$ python3 -q
>>> import numpy as np
>>> np.set_printoptions(precision=3, suppress=True, linewidth=120, floatmode="fixed")
>>> rd = lambda a: np.round(a, 3) + 0
>>> mat = np.load("mat.npy")
>>> mat
array([[ 0,  0,  0,  0,  0,  5,  0,  0,  0,  0],
       [ 0,  0,  0,  0,  0,  0,  0,  0,  0,  1],
       [ 0,  0,  0,  0,  0,  0,  0,  3,  0,  0],
       [ 1,  0,  0,  0,  0,  0,  0,  0,  0,  0],
       [ 0,  0,  0,  0,  3,  0,  0,  0,  0,  0],
       [ 0,  0, -3,  0,  0,  0,  0,  0,  0,  0],
       [ 0,  0,  0,  0,  0,  0,  4,  0,  0,  0],
       [ 0,  0,  0,  0,  0,  0,  0,  0,  2,  0],
       [ 0,  0,  0,  3,  0,  0,  0,  0,  0,  0],
       [ 0,  1,  0,  0,  0,  0,  0,  0,  0,  0]])
>>> mat @ mat
array([[  0,   0, -15,   0,   0,   0,   0,   0,   0,   0],
       [  0,   1,   0,   0,   0,   0,   0,   0,   0,   0],
       [  0,   0,   0,   0,   0,   0,   0,   0,   6,   0],
       [  0,   0,   0,   0,   0,   5,   0,   0,   0,   0],
       [  0,   0,   0,   0,   9,   0,   0,   0,   0,   0],
       [  0,   0,   0,   0,   0,   0,   0,  -9,   0,   0],
       [  0,   0,   0,   0,   0,   0,  16,   0,   0,   0],
       [  0,   0,   0,   6,   0,   0,   0,   0,   0,   0],
       [  3,   0,   0,   0,   0,   0,   0,   0,   0,   0],
       [  0,   0,   0,   0,   0,   0,   0,   0,   0,   1]])
>>> (mat != 0).astype(int)
array([[0, 0, 0, 0, 0, 1, 0, 0, 0, 0],
       [0, 0, 0, 0, 0, 0, 0, 0, 0, 1],
       [0, 0, 0, 0, 0, 0, 0, 1, 0, 0],
       [1, 0, 0, 0, 0, 0, 0, 0, 0, 0],
       [0, 0, 0, 0, 1, 0, 0, 0, 0, 0],
       [0, 0, 1, 0, 0, 0, 0, 0, 0, 0],
       [0, 0, 0, 0, 0, 0, 1, 0, 0, 0],
       [0, 0, 0, 0, 0, 0, 0, 0, 1, 0],
       [0, 0, 0, 1, 0, 0, 0, 0, 0, 0],
       [0, 1, 0, 0, 0, 0, 0, 0, 0, 0]])
>>> B = mat ** -1
Traceback (most recent call last):
  File "<python-input-7>", line 1, in <module>
    B = mat ** -1
        ~~~~^^~~~
ValueError: Integers to negative integer powers are not allowed.
>>> B = np.linalg.inv(mat)
>>> (np.abs(B) > 1e-9).astype(int)
array([[0, 0, 0, 1, 0, 0, 0, 0, 0, 0],
       [0, 0, 0, 0, 0, 0, 0, 0, 0, 1],
       [0, 0, 0, 0, 0, 1, 0, 0, 0, 0],
       [0, 0, 0, 0, 0, 0, 0, 0, 1, 0],
       [0, 0, 0, 0, 1, 0, 0, 0, 0, 0],
       [1, 0, 0, 0, 0, 0, 0, 0, 0, 0],
       [0, 0, 0, 0, 0, 0, 1, 0, 0, 0],
       [0, 0, 1, 0, 0, 0, 0, 0, 0, 0],
       [0, 0, 0, 0, 0, 0, 0, 1, 0, 0],
       [0, 1, 0, 0, 0, 0, 0, 0, 0, 0]])
>>> rd(np.linalg.inv(B))
array([[ 0.000,  0.000,  0.000,  0.000,  0.000,  5.000,  0.000,  0.000,  0.000,  0.000],
       [ 0.000,  0.000,  0.000,  0.000,  0.000,  0.000,  0.000,  0.000,  0.000,  1.000],
       [ 0.000,  0.000,  0.000,  0.000,  0.000,  0.000,  0.000,  3.000,  0.000,  0.000],
       [ 1.000,  0.000,  0.000,  0.000,  0.000,  0.000,  0.000,  0.000,  0.000,  0.000],
       [ 0.000,  0.000,  0.000,  0.000,  3.000,  0.000,  0.000,  0.000,  0.000,  0.000],
       [ 0.000,  0.000, -3.000,  0.000,  0.000,  0.000,  0.000,  0.000,  0.000,  0.000],
       [ 0.000,  0.000,  0.000,  0.000,  0.000,  0.000,  4.000,  0.000,  0.000,  0.000],
       [ 0.000,  0.000,  0.000,  0.000,  0.000,  0.000,  0.000,  0.000,  2.000,  0.000],
       [ 0.000,  0.000,  0.000,  3.000,  0.000,  0.000,  0.000,  0.000,  0.000,  0.000],
       [ 0.000,  1.000,  0.000,  0.000,  0.000,  0.000,  0.000,  0.000,  0.000,  0.000]])
>>> mat @ B
array([[1.000, 0.000, 0.000, 0.000, 0.000, 0.000, 0.000, 0.000, 0.000, 0.000],
       [0.000, 1.000, 0.000, 0.000, 0.000, 0.000, 0.000, 0.000, 0.000, 0.000],
       [0.000, 0.000, 1.000, 0.000, 0.000, 0.000, 0.000, 0.000, 0.000, 0.000],
       [0.000, 0.000, 0.000, 1.000, 0.000, 0.000, 0.000, 0.000, 0.000, 0.000],
       [0.000, 0.000, 0.000, 0.000, 1.000, 0.000, 0.000, 0.000, 0.000, 0.000],
       [0.000, 0.000, 0.000, 0.000, 0.000, 1.000, 0.000, 0.000, 0.000, 0.000],
       [0.000, 0.000, 0.000, 0.000, 0.000, 0.000, 1.000, 0.000, 0.000, 0.000],
       [0.000, 0.000, 0.000, 0.000, 0.000, 0.000, 0.000, 1.000, 0.000, 0.000],
       [0.000, 0.000, 0.000, 0.000, 0.000, 0.000, 0.000, 0.000, 1.000, 0.000],
       [0.000, 0.000, 0.000, 0.000, 0.000, 0.000, 0.000, 0.000, 0.000, 1.000]])
>>> rd(np.linalg.slogdet(mat)[0])
np.float64(-1.0)
>>> rd(B)
array([[ 0.000,  0.000,  0.000,  1.000,  0.000,  0.000,  0.000,  0.000,  0.000,  0.000],
       [ 0.000,  0.000,  0.000,  0.000,  0.000,  0.000,  0.000,  0.000,  0.000,  1.000],
       [ 0.000,  0.000,  0.000,  0.000,  0.000, -0.333,  0.000,  0.000,  0.000,  0.000],
       [ 0.000,  0.000,  0.000,  0.000,  0.000,  0.000,  0.000,  0.000,  0.333,  0.000],
       [ 0.000,  0.000,  0.000,  0.000,  0.333,  0.000,  0.000,  0.000,  0.000,  0.000],
       [ 0.200,  0.000,  0.000,  0.000,  0.000,  0.000,  0.000,  0.000,  0.000,  0.000],
       [ 0.000,  0.000,  0.000,  0.000,  0.000,  0.000,  0.250,  0.000,  0.000,  0.000],
       [ 0.000,  0.000,  0.333,  0.000,  0.000,  0.000,  0.000,  0.000,  0.000,  0.000],
       [ 0.000,  0.000,  0.000,  0.000,  0.000,  0.000,  0.000,  0.500,  0.000,  0.000],
       [ 0.000,  1.000,  0.000,  0.000,  0.000,  0.000,  0.000,  0.000,  0.000,  0.000]])
>>> rd(np.linalg.det(mat) * B)
array([[    0.000,     0.000,     0.000, -3240.000,     0.000,     0.000,     0.000,     0.000,     0.000,     0.000],
       [    0.000,     0.000,     0.000,     0.000,     0.000,     0.000,     0.000,     0.000,     0.000, -3240.000],
       [    0.000,     0.000,     0.000,     0.000,     0.000,  1080.000,     0.000,     0.000,     0.000,     0.000],
       [    0.000,     0.000,     0.000,     0.000,     0.000,     0.000,     0.000,     0.000, -1080.000,     0.000],
       [    0.000,     0.000,     0.000,     0.000, -1080.000,     0.000,     0.000,     0.000,     0.000,     0.000],
       [ -648.000,     0.000,     0.000,     0.000,     0.000,     0.000,     0.000,     0.000,     0.000,     0.000],
       [    0.000,     0.000,     0.000,     0.000,     0.000,     0.000,  -810.000,     0.000,     0.000,     0.000],
       [    0.000,     0.000, -1080.000,     0.000,     0.000,     0.000,     0.000,     0.000,     0.000,     0.000],
       [    0.000,     0.000,     0.000,     0.000,     0.000,     0.000,     0.000, -1620.000,     0.000,     0.000],
       [    0.000, -3240.000,     0.000,     0.000,     0.000,     0.000,     0.000,     0.000,     0.000,     0.000]])
>>> rd(np.linalg.det(mat) * np.linalg.det(B))
np.float64(1.0)
>>> r0 = np.array([2, 3, 3])
>>> np.correlate(mat[5], mat[8], "full")
array([ 0,  0,  0,  0,  0,  0,  0,  0, -9,  0,  0,  0,  0,  0,  0,  0,  0,  0,  0])
>>> r0, v = mat[5], mat[1]
>>> r0 @ r0
np.int64(9)
>>> p = (r0 @ v) / (r0 @ r0) * r0
>>> p
array([ 0.000,  0.000, -0.000,  0.000,  0.000,  0.000,  0.000,  0.000,  0.000,  0.000])
>>> v - p
array([0.000, 0.000, 0.000, 0.000, 0.000, 0.000, 0.000, 0.000, 0.000, 1.000])
>>> rd(np.linalg.norm(r0 + v) ** 2 + np.linalg.norm(r0 - v) ** 2)
np.float64(20.0)
>>> ang = np.radians(45)
>>> r_ = np.eye(10)
>>> r_[7, 7] = r_[6, 6] = np.cos(ang)
>>> r_[7, 6], r_[6, 7] = -np.sin(ang), np.sin(ang)
>>> rd(r_)
array([[ 1.000,  0.000,  0.000,  0.000,  0.000,  0.000,  0.000,  0.000,  0.000,  0.000],
       [ 0.000,  1.000,  0.000,  0.000,  0.000,  0.000,  0.000,  0.000,  0.000,  0.000],
       [ 0.000,  0.000,  1.000,  0.000,  0.000,  0.000,  0.000,  0.000,  0.000,  0.000],
       [ 0.000,  0.000,  0.000,  1.000,  0.000,  0.000,  0.000,  0.000,  0.000,  0.000],
       [ 0.000,  0.000,  0.000,  0.000,  1.000,  0.000,  0.000,  0.000,  0.000,  0.000],
       [ 0.000,  0.000,  0.000,  0.000,  0.000,  1.000,  0.000,  0.000,  0.000,  0.000],
       [ 0.000,  0.000,  0.000,  0.000,  0.000,  0.000,  0.707,  0.707,  0.000,  0.000],
       [ 0.000,  0.000,  0.000,  0.000,  0.000,  0.000, -0.707,  0.707,  0.000,  0.000],
       [ 0.000,  0.000,  0.000,  0.000,  0.000,  0.000,  0.000,  0.000,  1.000,  0.000],
       [ 0.000,  0.000,  0.000,  0.000,  0.000,  0.000,  0.000,  0.000,  0.000,  1.000]])
>>> B = mat @ r_.T
>>> np.allclose(np.linalg.norm(mat, axis=1), np.linalg.norm(B, axis=1))
True
>>> rd(np.linalg.det(r_)), rd(np.trace(r_))
(np.float64(1.0), np.float64(9.414))
>>> rd(np.abs(B - mat).max(axis=0))
array([0.000, 0.000, 0.000, 0.000, 0.000, 0.000, 2.121, 2.828, 0.000, 0.000])
>>> np.allclose(mat @ mat.T, B @ B.T)
True
>>> M = np.diag(np.array([2, 0, -1, 4])) + 2 * np.eye(4, k=1) + 2 * np.eye(4, k=-1)
>>> M
array([[ 2.000,  2.000,  0.000,  0.000],
       [ 2.000,  0.000,  2.000,  0.000],
       [ 0.000,  2.000, -1.000,  2.000],
       [ 0.000,  0.000,  2.000,  4.000]])
>>> M @ M
array([[ 8.000,  4.000,  4.000,  0.000],
       [ 4.000,  8.000, -2.000,  4.000],
       [ 4.000, -2.000,  9.000,  6.000],
       [ 0.000,  4.000,  6.000, 20.000]])
>>> np.allclose(M, M.T)
True
